$ python3 -q
>>> import numpy as np
>>> import numpy.linalg as la
>>> np.set_printoptions(suppress=True, linewidth=200)
>>> M = np.load("a.npy")
>>> print(M)
[[1. 4. 0.]
 [4. 3. 4.]
 [0. 4. 1.]]
>>> O, V = la.qr(M[:, :2])[0], la.qr(M[:, 2:])[0]
>>> sigma = la.svd(O.T @ V, compute_uv=False)
>>> np.round(la.norm(O @ O.T - V @ V.T, 2), 2)
np.float64(1.0)
>>> sigma.round(2)
array([0.94])
>>> x = np.array([1, 0, -2])
>>> target = M @ x
>>> target
array([ 1., -4., -2.])
>>> np.round(la.solve(M.T, M[0]), 2)
array([ 1.,  0., -0.])
>>> x = np.array([3, -8, -7])
>>> target = M @ x
>>> beta, lr = np.zeros(3), 1 / la.norm(M, 2) ** 2
>>> for i in range(12):
...     beta -= lr * M.T @ (M @ beta - target)
...     if i % 2 == 0: print(i, round(la.norm(M @ beta - target), 2))
... 
0 11.01
2 8.38
4 7.14
6 6.52
8 6.16
10 5.91
>>> beta.round(2)
array([-1.15, -7.92, -2.98])
>>> A2 = M / np.sqrt((M ** 2).mean(axis=1, keepdims=True))
>>> np.round(M - M.mean(axis=1, keepdims=True), 2)
array([[-0.67,  2.33, -1.67],
       [ 0.33, -0.67,  0.33],
       [-1.67,  2.33, -0.67]])
>>> A2[0].round(2)
array([0.42, 1.68, 0.  ])
>>> feats = 0.9 ** np.abs(np.subtract.outer(np.arange(3), np.arange(3)))
>>> feats
array([[1.  , 0.9 , 0.81],
       [0.9 , 1.  , 0.9 ],
       [0.81, 0.9 , 1.  ]])
>>> # symmetric
>>> U, sigma, vt = la.svd(feats)
>>> np.argmax(sigma[:-1] / (sigma[1:] + 1e-6)) + 1
np.int64(1)
>>> sigma.round(2)
array([2.74, 0.19, 0.07])
>>> A2 = U[:, :1] @ np.diag(sigma[:1]) @ vt[:1]
>>> round(float(la.norm(feats - A2, 2)), 2), round(sigma[1], 2)
(0.19, np.float64(0.19))
>>> np.round(np.abs(feats - A2).max(), 2)
np.float64(0.11)
>>> x = np.ones(3)
>>> for _ in range(7):
...     x = feats @ x
...     x /= la.norm(x)
...     print(round(x @ feats @ x, 2))
... 
2.74
2.74
2.74
2.74
2.74
2.74
2.74
>>> round(float(la.eigvalsh(feats)[-1]), 2)
2.74
>>> x.round(2)
array([0.57, 0.59, 0.57])
>>> x = np.array([4, 2, 4])
>>> target = feats @ x
>>> target.round(2)
array([9.04, 9.2 , 9.04])
>>> print(np.round(la.solve(feats, target + feats[:, 2]), 2))
[4. 2. 5.]
>>> np.round(la.solve(feats, 5 * target), 2)
array([20., 10., 20.])
>>> print(np.round(la.solve(feats, target), 2))
[4. 2. 4.]
>>> np.round(la.solve(feats.T, feats[0]), 2)
array([1., 0., 0.])
>>> mat = np.load("block4.npy")
>>> mat
array([[26.97, 27.02, 17.97, 21.01],
       [27.09, 27.03, 18.08, 20.91],
       [-0.12, -0.02,  0.08, -0.08],
       [18.05, 17.98, 11.9 , 14.06]])
>>> U, sigma, vt = la.svd(mat)
>>> np.argmax(sigma[:-1] / (sigma[1:] + 1e-6)) + 1
np.int64(1)
>>> A2 = U[:, :1] @ np.diag(sigma[:1]) @ vt[:1]
>>> la.matrix_rank(mat, rtol=0.05)
np.int64(1)
>>> print(la.matrix_rank(A2))
1
>>> np.round(la.norm(mat - A2) / la.norm(mat), 2)
np.float64(0.0)
>>> rng = np.random.default_rng(71)
>>> labels = rng.permutation(4)
>>> labels
array([2, 1, 0, 3])
>>> A2 = mat[labels][:, labels]
>>> np.allclose(A2, mat)
False
>>> np.round(np.sort(np.abs(la.eigvals(A2))), 2)
array([ 0.02,  0.08,  0.2 , 67.99])
>>> np.diag(A2)
array([ 0.08, 27.03, 26.97, 14.06])
>>> round(float(la.det(A2)), 2), np.round(la.det(mat[labels]), 2)
(-0.03, np.float64(0.03))
>>> A2
array([[ 0.08, -0.02, -0.12, -0.08],
       [18.08, 27.03, 27.09, 20.91],
       [17.97, 27.02, 26.97, 21.01],
       [11.9 , 17.98, 18.05, 14.06]])
>>> np.round((mat + mat.T) / 2, 2)
array([[26.97, 27.06,  8.92, 19.53],
       [27.06, 27.03,  9.03, 19.44],
       [ 8.92,  9.03,  0.08,  5.91],
       [19.53, 19.44,  5.91, 14.06]])
>>> round(la.det(mat), 2)
np.float64(-0.03)
>>> np.trace(mat)
np.float64(68.14)
>>> print(round(float(np.abs(la.eigvals(mat)).max()), 2))
67.99
>>> print(np.allclose(mat, mat.T))
False
>>> X = np.loadtxt("layer3.csv", delimiter=",")
>>> X
array([[-6.,  8.,  6.],
       [ 6., -6.,  8.],
       [ 8.,  6., -6.]])
>>> w1 = np.array([[-1, -2, -3], [1, -3, 3], [3, 3, 3]])
>>> beta = np.array([-1, 3, 4])
>>> H = np.maximum(X @ w1 + beta, 0)
>>> np.round((H > 0).mean(axis=0), 2)
array([0.67, 0.67, 0.33])
>>> (H > 0).astype(int)
array([[1, 1, 1],
       [1, 1, 0],
       [0, 0, 0]])
>>> W2 = np.array([[1, 1], [-2, -2], [-3, -2]])
>>> H @ W2
array([[-179., -115.],
       [ -55.,  -55.],
       [   0.,    0.]])
>>> w1 @ W2
array([[ 12,   9],
       [ -2,   1],
       [-12,  -9]])
>>> labels = rng.permutation(3)
>>> labels
array([1, 0, 2])
>>> A2 = X[labels][:, labels]
>>> np.trace(A2)
np.float64(-18.0)
>>> np.diag(A2)
array([-6., -6., -6.])
>>> A2
array([[-6.,  6.,  8.],
       [ 8., -6.,  6.],
       [ 6.,  8., -6.]])
>>> round(la.eigvals(A2).sum().real, 2)
np.float64(-18.0)
>>> np.einsum("ij,ji->", A2, A2)
np.float64(396.0)
>>> print(np.einsum("ii->", A2))
-18.0
>>> print(np.round(np.poly(A2), 2))
[    1.    18.   -36. -1376.]
>>> np.round(la.eigvals(A2), 2)
array([  8.+0.j  , -13.+1.73j, -13.-1.73j])
>>> round(float(la.det(2 * A2)), 2), round(la.det(A2), 2)
(11008.0, np.float64(1376.0))
>>> arr = np.load("data.npy")
>>> arr
array([[ 5,  4,  3],
       [10,  8,  6],
       [10,  8,  6]])
>>> rk = la.matrix_rank(arr)
>>> rk
np.int64(1)
>>> ns = la.svd(arr)[2][rk:].T
>>> np.round(arr @ ns, 2) + 0
array([[0., 0.],
       [0., 0.],
       [0., 0.]])
>>> print([int(la.matrix_rank(arr[:, :j + 1])) for j in range(3)])
[1, 1, 1]
>>> E = np.load("dump.npy")
>>> E
array([[5, 5],
       [5, 5]])
>>> rk = la.matrix_rank(E)
>>> rk
np.int64(1)
>>> ns = la.svd(E)[2][rk:].T
>>> [int(la.matrix_rank(E[:i])) for i in range(1, len(E) + 1)]
[1, 1]
>>> print(np.round(ns @ ns.T, 2))
[[ 0.5 -0.5]
 [-0.5  0.5]]
>>> [int(la.matrix_rank(np.delete(E, i, axis=0))) for i in range(2)]
[1, 1]
>>> ns[:, 0] / ns[np.abs(ns[:, 0]).round(6).argmax(), 0]
array([ 1., -1.])
>>> np.allclose(E @ ns, 0)
True
>>> la.matrix_rank(E.T @ E), la.matrix_rank(E @ E.T)
(np.int64(1), np.int64(1))
>>> ns.shape
(2, 1)
>>> K = np.loadtxt("m.csv", delimiter=",")
>>> print(K)
[[ 0.  0.  0.]
 [ 0.  0.  1.]
 [ 8.  0.  0.]
 [-4.  3.  0.]]
>>> x = np.array([0, 1, 2])
>>> target = K @ x
>>> target
array([0., 2., 0., 3.])
>>> np.round(la.solve(K.T @ K, K.T @ target), 2)
array([0., 1., 2.])
>>> print(np.round(la.lstsq(K, target)[0], 2) + 0)
[0. 1. 2.]
>>> target = target + 0.3 * rng.normal(size=4)
>>> target.round(2)
array([-0.03,  2.15,  0.15,  3.1 ])
>>> beta, *_ = la.lstsq(K, target)
>>> beta.round(2)
array([0.02, 1.06, 2.15])
>>> [round(float(la.norm(la.solve(K.T @ K + lam * np.eye(3), K.T @ target))), 2) for lam in (0, 1, 10, 100)]
[2.4, 1.42, 0.49, 0.1]
>>> np.round(K.T @ (target - K @ beta), 2) + 0
array([0., 0., 0.])
>>> A2 = np.array([[3, -3], [0, -2]])
>>> W2 = np.kron(A2, K)
>>> W2
array([[  0.,   0.,   0.,  -0.,  -0.,  -0.],
       [  0.,   0.,   3.,  -0.,  -0.,  -3.],
       [ 24.,   0.,   0., -24.,  -0.,  -0.],
       [-12.,   9.,   0.,  12.,  -9.,  -0.],
       [  0.,   0.,   0.,  -0.,  -0.,  -0.],
       [  0.,   0.,   0.,  -0.,  -0.,  -2.],
       [  0.,   0.,   0., -16.,  -0.,  -0.],
       [ -0.,   0.,   0.,   8.,  -6.,  -0.]])
>>> la.matrix_rank(W2)
np.int64(6)
>>> W2.shape
(8, 6)
>>> O = K.astype(float).copy()
>>> for j in range(3):
...     O[:, j] -= O[:, :j] @ (O[:, :j].T @ O[:, j])
...     O[:, j] /= la.norm(O[:, j])
... 
>>> np.round(O.T @ K, 2)
array([[ 8.94, -1.34,  0.  ],
       [ 0.  ,  2.68,  0.  ],
       [ 0.  ,  0.  ,  1.  ]])
>>> np.round(O.T @ O, 2) + 0
array([[1., 0., 0.],
       [0., 1., 0.],
       [0., 0., 1.]])
>>> data = np.loadtxt("case7.csv", delimiter=",")
>>> data
array([[ 47., -56., -21.],
       [-56.,  62.,  24.],
       [-21.,  24.,   7.]])
>>> # equal to its transpose
>>> np.round(np.sort(np.abs(la.eigvals(data))), 2)
array([  2.,   2., 120.])
>>> print((data - data.T) / 2)
[[0. 0. 0.]
 [0. 0. 0.]
 [0. 0. 0.]]
>>> ev, V = la.eigh(data)
>>> x = np.array([0, -3, 1])
>>> x @ data @ x
np.float64(421.0)
>>> print(round(np.log10(la.cond(data))))
2
>>> np.round(np.abs(la.svd(data)[2][-1]), 2)
array([0.  , 0.35, 0.94])
>>> la.cond(data) > 100
np.False_
>>> round(float(la.eigvalsh(data).min()), 2)
-2.0
>>> np.all(la.eigvalsh(data) > 0)
np.False_
